In [1]: import numpy as np

In [2]: import numpy.linalg as la

In [3]: np.set_printoptions(precision=2, suppress=True, linewidth=140)

In [4]: feats = np.loadtxt("case9.csv", delimiter=",")

In [5]: print(feats)
[[1. 0. 0. 3. 3. 0. 0. 2. 1. 2. 0. 2. 0.]
 [0. 1. 1. 0. 0. 3. 0. 0. 0. 0. 1. 0. 0.]
 [0. 1. 1. 0. 0. 2. 0. 0. 0. 0. 2. 0. 0.]
 [0. 0. 0. 1. 1. 0. 0. 1. 0. 0. 0. 3. 0.]
 [2. 0. 0. 3. 2. 0. 3. 3. 1. 0. 0. 1. 2.]
 [0. 1. 3. 0. 0. 2. 0. 0. 0. 0. 3. 0. 0.]
 [1. 0. 0. 1. 1. 0. 3. 0. 0. 0. 0. 0. 0.]
 [1. 0. 0. 0. 3. 0. 1. 3. 0. 1. 0. 0. 2.]
 [0. 0. 0. 0. 2. 0. 0. 2. 2. 0. 0. 3. 0.]
 [0. 0. 0. 2. 1. 0. 2. 0. 0. 2. 0. 3. 2.]
 [0. 1. 3. 0. 0. 3. 0. 0. 0. 0. 0. 0. 0.]
 [2. 0. 0. 1. 1. 0. 2. 0. 3. 0. 0. 2. 1.]
 [3. 0. 0. 0. 2. 0. 2. 3. 3. 0. 0. 2. 0.]]

In [6]: # 2 groups of indices that never mix

In [7]: out = la.inv(feats)

In [8]: print(round(la.cond(feats), 2))
92.27

In [9]: print(np.allclose(out, feats.T))
False

In [10]: W = np.array([[2, 1, 3, 1, 2],
    ...:     [2, 1, 2, 2, 2],
    ...:     [3, 2, 3, 3, 0],
    ...:     [1, 3, 1, 2, 1],
    ...:     [2, 3, 1, 2, 0],
    ...:     [1, 1, 2, 0, 0],
    ...:     [1, 3, 1, 1, 3],
    ...:     [1, 2, 3, 0, 3],
    ...:     [2, 2, 0, 1, 2],
    ...:     [2, 2, 1, 0, 1],
    ...:     [2, 3, 0, 1, 3],
    ...:     [2, 2, 0, 0, 2],
    ...:     [2, 2, 0, 3, 0]])

In [11]: c = np.array([1, 1, 1, 2, 3])

In [12]: hid = np.maximum(feats @ W + c, 0)

In [13]: print(la.matrix_rank(hid))
5

In [14]: print((hid > 0).mean(axis=0))
[1. 1. 1. 1. 1.]

In [15]: print((hid > 0).astype(int))
[[1 1 1 1 1]
 [1 1 1 1 1]
 [1 1 1 1 1]
 [1 1 1 1 1]
 [1 1 1 1 1]
 [1 1 1 1 1]
 [1 1 1 1 1]
 [1 1 1 1 1]
 [1 1 1 1 1]
 [1 1 1 1 1]
 [1 1 1 1 1]
 [1 1 1 1 1]
 [1 1 1 1 1]]

In [16]: basis = np.array([[3, 3], [1, 0], [3, 0], [1, 2], [1, 2]])

In [17]: print(W @ basis)
[[19 12]
 [17 14]
 [23 15]
 [12  9]
 [14 10]
 [10  3]
 [13 11]
 [17  9]
 [11 12]
 [12  8]
 [13 14]
 [10 10]
 [11 12]]

In [18]: print((hid @ basis).round(6).argmax(axis=1))
[0 0 0 0 0 0 0 0 0 0 0 0 0]

In [19]: print(hid @ basis)
[[198. 148.]
 [ 95.  65.]
 [ 98.  76.]
 [ 85.  71.]
 [247. 190.]
 [157. 120.]
 [ 96.  77.]
 [171. 125.]
 [126. 105.]
 [152. 133.]
 [128.  81.]
 [166. 146.]
 [227. 174.]]

In [20]: rng = np.random.default_rng(90511)

In [21]: z = rng.permutation(13)

In [22]: out = feats[:, z] * rng.choice([-1, 1], 13)

In [23]: print(out)
[[ 0.  0. -2. -2.  0. -2. -1. -3.  3.  0.  1.  0. -0.]
 [ 3.  0. -0. -0.  1. -0. -0. -0.  0.  1.  0.  0. -1.]
 [ 2.  0. -0. -0.  1. -0. -0. -0.  0.  2.  0.  0. -1.]
 [ 0.  0. -1. -0.  0. -3. -0. -1.  1.  0.  0.  0. -0.]
 [ 0.  2. -3. -0.  0. -1. -1. -3.  2.  0.  2.  3. -0.]
 [ 2.  0. -0. -0.  3. -0. -0. -0.  0.  3.  0.  0. -1.]
 [ 0.  0. -0. -0.  0. -0. -0. -1.  1.  0.  1.  3. -0.]
 [ 0.  2. -3. -1.  0. -0. -0. -0.  3.  0.  1.  1. -0.]
 [ 0.  0. -2. -0.  0. -3. -2. -0.  2.  0.  0.  0. -0.]
 [ 0.  2. -0. -2.  0. -3. -0. -2.  1.  0.  0.  2. -0.]
 [ 3.  0. -0. -0.  3. -0. -0. -0.  0.  0.  0.  0. -1.]
 [ 0.  1. -0. -0.  0. -2. -3. -1.  1.  0.  2.  2. -0.]
 [ 0.  0. -3. -0.  0. -2. -3. -0.  2.  0.  3.  2. -0.]]

In [24]: U, _, vt = la.svd(feats.T @ out)

In [25]: print(z)
[ 5 12  7  9  2 11  8  3  4 10  0  6  1]

In [26]: x0 = np.array([-1, 3, -2, -1, 2, 2, 1, -3, -2, -3, -3, 3, -1])

In [27]: rhs = feats @ x0

In [28]: c, lr = np.zeros(13), 1 / la.norm(feats, 2) ** 2

In [29]: for i in range(30):
    ...:     c -= lr * feats.T @ (feats @ c - rhs)
    ...:     if i % 5 == 0: print(i, round(la.norm(feats @ c - rhs), 2))
    ...: 
0 16.19
5 11.86
10 9.64
15 8.24
20 7.22
25 6.4

In [30]: print(round(la.cond(feats), 2))
92.27

In [31]: basis = 5 * np.array([[-1.5, 1.2, -0.8, -2.0, -1.0, -0.2, -0.8, -0.2, 0.0, 2.2],
    ...:     [-0.8, -0.1, -0.9, -0.8, 0.8, 0.1, 0.2, 0.6, 0.3, 0.9]])

In [32]: z = rng.integers(0, 2, 30)

In [33]: m1 = basis[z] + rng.normal(size=(30, 10))

In [34]: print(m1)
[[ -7.26   7.31  -4.54 -10.56  -4.26  -0.04  -4.06   0.21   0.01  10.47]
 [ -4.7    0.35  -3.96  -3.28   3.7    0.48   1.48   3.61   1.7    4.6 ]
 [ -6.53   5.93  -3.45  -9.56  -3.56  -0.6   -3.82  -1.33  -0.75  10.33]
 [ -3.83   1.12  -4.98  -4.41   3.8    1.81  -1.17   2.1    1.71   5.3 ]
 [ -6.81   4.61  -3.43 -10.24  -5.12   0.58  -5.18  -0.93  -0.41   9.51]
 [ -4.96   5.24  -3.86 -10.85  -4.56  -0.13  -3.21  -2.11  -1.43  11.38]
 [ -4.71  -0.14  -5.    -5.15   2.8   -0.6    1.03   2.09   1.23   5.73]
 [ -6.74   4.34  -3.78 -10.24  -4.15  -0.54  -5.61  -1.21  -0.55  10.61]
 [ -6.96   3.98  -3.49  -8.65  -5.02   0.22  -4.58   1.44   1.38   9.29]
 [ -2.28   0.13  -3.95  -2.8    5.91   1.72   0.44   5.41   3.35   5.55]
 [ -6.11   6.1   -4.01  -9.43  -5.56   0.29  -4.45   0.77  -0.68  13.08]
 [ -6.86   7.17  -4.07  -9.99  -5.19  -0.85  -4.53  -0.24   1.51  10.06]
 [ -7.37   4.2   -3.75  -8.73  -5.08   0.02  -4.33  -0.06  -0.83  10.58]
 [ -9.02   4.33  -4.71  -9.88  -6.11   0.43  -3.11  -1.39  -0.5   11.89]
 [ -7.73   5.48  -4.6   -9.97  -5.14  -0.68  -3.53  -2.05   0.58  12.9 ]
 [ -3.47  -0.48  -4.12  -5.19   4.88  -0.74   0.15   3.01   1.87   4.24]
 [ -3.06  -0.11  -2.3   -4.24   5.2    1.09   2.72   3.18   0.58   4.76]
 [ -6.49   5.47  -5.27  -9.86  -4.26  -2.57  -4.11  -1.28   0.65  12.91]
 [ -6.44   6.16  -4.47  -9.    -3.66  -2.55  -3.92  -0.54  -2.85  11.15]
 [ -4.04   0.49  -3.59  -4.     3.9   -0.18   0.84   3.03   0.86   2.99]
 [ -4.91   0.99  -3.67  -4.34   3.93   0.21   2.18   3.44   0.1    3.79]
 [ -8.24   5.6   -3.53 -10.91  -5.13  -1.61  -3.5   -2.59   0.55  12.68]
 [ -4.44  -0.45  -5.12  -3.43   4.73   0.74   1.49   3.06   3.17   7.02]
 [ -7.76   6.5   -5.65 -10.1   -3.43   0.64  -3.15  -1.19  -0.52   9.1 ]
 [ -5.12  -1.64  -3.97  -2.06   4.25  -0.22   2.23   4.48   3.14   4.69]
 [ -5.93  -0.31  -2.73  -3.92   2.66   0.06  -0.18   2.06   3.55   4.29]
 [ -2.38   0.82  -4.42  -5.07   2.95  -1.09   0.54   1.57  -1.41   3.24]
 [ -7.94   5.94  -2.94  -9.01  -5.2    0.36  -2.76  -1.38  -0.07  10.82]
 [ -4.53   0.34  -5.64  -4.29   4.36   0.7   -0.26   0.91   0.08   5.52]
 [ -7.71   5.16  -3.77  -9.42  -4.88  -1.76  -4.28   0.56  -0.38  10.13]]

In [35]: x0 = np.array([-1, 1, -2, 0, 2, 0, -1, -2, -2, 2])

In [36]: rhs = m1 @ x0

In [37]: print(np.round(la.solve(m1.T @ m1, m1.T @ rhs), 2) + 0)
[-1.  1. -2.  0.  2.  0. -1. -2. -2.  2.]

In [38]: print(np.round(la.lstsq(m1, rhs)[0], 2) + 0)
[-1.  1. -2.  0.  2.  0. -1. -2. -2.  2.]

In [39]: rhs = rhs + 0.05 * rng.normal(size=30)

In [40]: print(rhs)
[39.75 17.45 40.93 26.58 34.88 41.87 24.01 40.76 25.33 15.21 39.53 33.93 36.18 41.3  44.29 19.61 17.23 45.14 47.18 16.92 19.43 43.58 23.65
 43.41 11.75 13.91 23.6  36.76 34.09 34.96]

In [41]: c, *_ = la.lstsq(m1, rhs)

In [42]: print(c.round())
[-1.  1. -2. -0.  2. -0. -1. -2. -2.  2.]
